$ python -q
>>> import numpy as np
>>> from numpy import linalg as LA
>>> np.set_printoptions(precision=3, suppress=True, linewidth=120)
>>> def rnd(a):
...     return np.round(a, 3) + 0
... 
>>> f = np.array([2, -1, -3, 2])
>>> g = np.array([4, -1, 5])
>>> W0 = np.outer(f, g)
>>> W0
array([[  8,  -2,  10],
       [ -4,   1,  -5],
       [-12,   3, -15],
       [  8,  -2,  10]])
>>> left, sig, Vh = LA.svd(W0)
>>> np.argmax(sig[:-1] / (sig[1:] + 1e-6)) + 1
np.int64(1)
>>> Y = left[:, :1] @ np.diag(sig[:1]) @ Vh[:1]
>>> rnd(np.abs(W0 - Y).max())
np.float64(0.0)
>>> rnd(Y)
array([[  8.,  -2.,  10.],
       [ -4.,   1.,  -5.],
       [-12.,   3., -15.],
       [  8.,  -2.,  10.]])
>>> np.allclose(W0[:-1].T @ LA.lstsq(W0[:-1].T, W0[-1])[0], W0[-1])
True
>>> LA.lstsq(W0[:-1].T, W0[-1])[2]
np.int32(1)
>>> rnd(LA.norm(W0) ** 2 / LA.norm(W0, 2) ** 2)
np.float64(1.0)
>>> rnd(LA.norm(W0, 1)), rnd(LA.norm(W0, np.inf))
(np.float64(40.0), np.float64(30.0))
>>> rnd(LA.norm(W0, "nuc"))
np.float64(27.495)
>>> LA.norm(W0, axis=1).argmax()
np.int64(2)
>>> rnd(LA.norm(W0, axis=0))
array([16.971,  4.243, 21.213])
>>> W0[2] @ W0[0]
np.int64(-252)
>>> rnd(LA.norm(W0[2] - W0[0]))
np.float64(32.404)
>>> W = np.array([[5, 0, 2, 0], [5, 2, 1, 4], [5, 5, 1, 5]])
>>> b = np.array([4, 0, -4, 5])
>>> H = np.maximum(W0 @ W + b, 0)
>>> (H > 0).mean(axis=0)
array([0.5, 0.5, 0.5, 0.5])
>>> H
array([[84, 46, 20, 47],
       [ 0,  0,  0,  0],
       [ 0,  0,  0,  0],
       [84, 46, 20, 47]])
>>> basis = np.array([[-1, -1, 0], [1, 2, 0], [-1, 2, -3], [1, 0, -2]])
>>> W @ basis
array([[ -7,  -1,  -6],
       [  0,   1, -11],
       [  4,   7, -13]])
>>> H @ basis
array([[ -11,   48, -154],
       [   0,    0,    0],
       [   0,    0,    0],
       [ -11,   48, -154]])
>>> (H @ basis).round(6).argmax(axis=1)
array([1, 0, 0, 1])
>>> M = np.load("mat.npy")
>>> M
array([[1.  , 0.7 , 0.49],
       [0.7 , 1.  , 0.7 ],
       [0.49, 0.7 , 1.  ]])
>>> # symmetric
>>> vec = np.ones(3)
>>> for _ in range(7):
...     vec = M @ vec
...     vec /= LA.norm(vec)
...     print(round(vec @ M @ vec, 3))
... 
2.265
2.265
2.265
2.265
2.265
2.265
2.265
>>> rnd(LA.eigvalsh(M)[-1])
np.float64(2.265)
>>> E = np.load("data.npy")
>>> E
array([[ 1., -1.,  0.],
       [-1.,  3., -1.],
       [ 0., -1., -2.]])
>>> f = np.array([2, 3, 1])
>>> Y = E + np.outer(f, np.eye(3)[2])
>>> LA.matrix_rank(Y - E)
np.int64(1)
>>> LA.matrix_rank(LA.inv(Y) - LA.inv(E), tol=1e-8)
np.int64(1)
>>> rnd(LA.det(Y) / LA.det(E)), rnd(1 + LA.solve(E, f)[2])
(np.float64(-0.4), np.float64(-0.4))
>>> X = np.load("a.npy")
>>> X
array([[ -1.992,  -0.23 ,  -1.004,   1.722,   3.097],
       [ -6.066,  -0.15 ,  -6.973,  -6.225,  -3.534],
       [-10.277,  -0.22 , -10.044,  -4.588,  -0.109]])
>>> gram = X.T @ X
>>> np.allclose(gram, gram.T)
True
>>> rnd(np.trace(gram)), rnd((X ** 2).sum())
(np.float64(381.876), np.float64(381.876))
>>> LA.matrix_rank(gram)
np.int64(3)
>>> rnd(LA.svd(X, compute_uv=False) ** 2)
array([350.583,  31.202,   0.091])
>>> rnd(LA.eigvalsh(gram)[::-1])
array([350.583,  31.202,   0.091,   0.   ,   0.   ])
>>> left, sig, Vh = LA.svd(X)
>>> np.argmax(sig[:-1] / (sig[1:] + 1e-6)) + 1
np.int64(2)
>>> rnd(sig)
array([18.724,  5.586,  0.302])
>>> Y = left[:, :2] @ np.diag(sig[:2]) @ Vh[:2]
>>> LA.matrix_rank(Y)
np.int64(2)
>>> rnd(np.abs(X - Y).max())
np.float64(0.137)
>>> rnd(LA.norm(X - Y) / LA.norm(X))
np.float64(0.015)
>>> rnd(LA.norm(X - Y, 2)), rnd(sig[2])
(np.float64(0.302), np.float64(0.302))
>>> LA.matrix_rank(X, rtol=0.1)
np.int64(2)
>>> [round(float(x), 3) for x in LA.svd(X, compute_uv=False)[:3]]
[18.724, 5.586, 0.302]
>>> LA.cond(X) > 100
np.False_
>>> vec = np.array([-3, 2, -5, 4, -4])
>>> rnd(X @ (2 * vec))
array([ 10.072,  83.998, 125.39 ])
>>> X @ np.ones(5)
array([  1.593, -22.948, -25.238])
>>> (X @ vec).argmax()
np.int64(2)
>>> Y = X / np.sqrt((X ** 2).mean(axis=1, keepdims=True))
>>> rnd(LA.norm(Y, axis=1))
array([2.236, 2.236, 2.236])
>>> rng = np.random.default_rng(8448)
>>> arr = np.eye(5, dtype=int)[rng.permutation(5)] * np.array([1, 1, 2, 0, 2])
>>> arr
array([[0, 1, 0, 0, 0],
       [0, 0, 0, 0, 0],
       [1, 0, 0, 0, 0],
       [0, 0, 0, 0, 2],
       [0, 0, 2, 0, 0]])
>>> # rank 4
>>> def softmax(z):
...     e = np.exp(z - z.max(axis=-1, keepdims=True))
...     return e / e.sum(axis=-1, keepdims=True)
... 
>>> rnd(softmax(arr[3]))
array([0.088, 0.088, 0.088, 0.088, 0.649])
>>> rnd(softmax(10 * arr[3]))
array([0., 0., 0., 0., 1.])
>>> rnd(softmax(arr[3] + -3))
array([0.088, 0.088, 0.088, 0.088, 0.649])
>>> rnd(softmax(arr).sum(axis=1))
array([1., 1., 1., 1., 1.])
>>> S = arr @ arr.T / np.sqrt(5)
>>> softmax(S).round(6).argmax(axis=1)
array([0, 0, 2, 3, 4])
>>> rnd(softmax(S + np.triu(np.full(S.shape, -np.inf), 1)))
array([[1.   , 0.   , 0.   , 0.   , 0.   ],
       [0.5  , 0.5  , 0.   , 0.   , 0.   ],
       [0.281, 0.281, 0.439, 0.   , 0.   ],
       [0.111, 0.111, 0.111, 0.666, 0.   ],
       [0.1  , 0.1  , 0.1  , 0.1  , 0.599]])
>>> rnd(softmax(S)[3] @ arr)
array([0.1  , 0.1  , 0.2  , 0.   , 1.199])
>>> rnd(softmax(S))
array([[0.281, 0.18 , 0.18 , 0.18 , 0.18 ],
       [0.2  , 0.2  , 0.2  , 0.2  , 0.2  ],
       [0.18 , 0.18 , 0.281, 0.18 , 0.18 ],
       [0.1  , 0.1  , 0.1  , 0.599, 0.1  ],
       [0.1  , 0.1  , 0.1  , 0.1  , 0.599]])
